% ipython --no-banner

In [1]: import numpy as np

In [2]: np.set_printoptions(suppress=True, linewidth=160)

In [3]: def rnd(a):
   ...:     return np.round(a, 1) + 0
   ...: 

In [4]: M = np.loadtxt("sample6.csv", delimiter=",")

In [5]: rnd(M)
Out[5]: 
array([[-1.5, -1. ,  4.3, -0.1],
       [-1.6, -3.7, -1.1, -0.3],
       [-3.5,  2.4, -1. ,  1.8]])

In [6]: rng = np.random.default_rng(277)

In [7]: Y = M + rng.integers(-2, 3, (3, 1)) @ rng.integers(-2, 3, (1, 4))

In [8]: rnd(Y)
Out[8]: 
array([[ 0.5,  3. ,  4.3, -0.1],
       [-1.6, -3.7, -1.1, -0.3],
       [-4.5,  0.4, -1. ,  1.8]])

In [9]: Y - M
Out[9]: 
array([[ 2.,  4.,  0.,  0.],
       [ 0.,  0.,  0.,  0.],
       [-1., -2.,  0.,  0.]])

In [10]: Y.shape
Out[10]: (3, 4)

In [11]: rnd(Y.mean(axis=0))
Out[11]: array([-1.9, -0.1,  0.7,  0.4])

In [12]: np.linalg.matrix_rank(Y)
Out[12]: np.int64(3)

In [13]: rnd(np.diff(Y, axis=0))
Out[13]: 
array([[-2.1, -6.8, -5.3, -0.2],
       [-2.9,  4.2,  0.1,  2.1]])

In [14]: rnd(np.abs(Y).max())
Out[14]: np.float64(4.5)

In [15]: rnd(Y.sum(axis=0))
Out[15]: array([-5.6, -0.3,  2.2,  1.3])

In [16]: rnd(Y - Y[0])
Out[16]: 
array([[ 0. ,  0. ,  0. ,  0. ],
       [-2.1, -6.8, -5.3, -0.2],
       [-5. , -2.6, -5.3,  1.9]])

In [17]: rnd(np.linalg.svd(Y, compute_uv=False))
Out[17]: array([6.6, 4.6, 2.3])

In [18]: W1 = np.array([[-2, 0, -1], [-3, 0, -3], [-2, 2, 2], [3, 2, 3]])

In [19]: coef = np.array([-1, 2, 1])

In [20]: H = np.maximum(M @ W1 + coef, 0)

In [21]: np.linalg.matrix_rank(H)
Out[21]: np.int64(3)

In [22]: rnd((H > 0).mean(axis=0))
Out[22]: array([0.7, 0.7, 1. ])

In [23]: cent = np.array([[1, 3], [1, 3], [2, 0]])

In [24]: W1 @ cent
Out[24]: 
array([[-4, -6],
       [-9, -9],
       [ 4,  0],
       [11, 15]])

In [25]: (H @ cent).round(6).argmax(axis=1)
Out[25]: array([0, 1, 1])

In [26]: rnd(H @ cent)
Out[26]: 
array([[37.4, 30.8],
       [36.3, 44.1],
       [10.9, 28.9]])
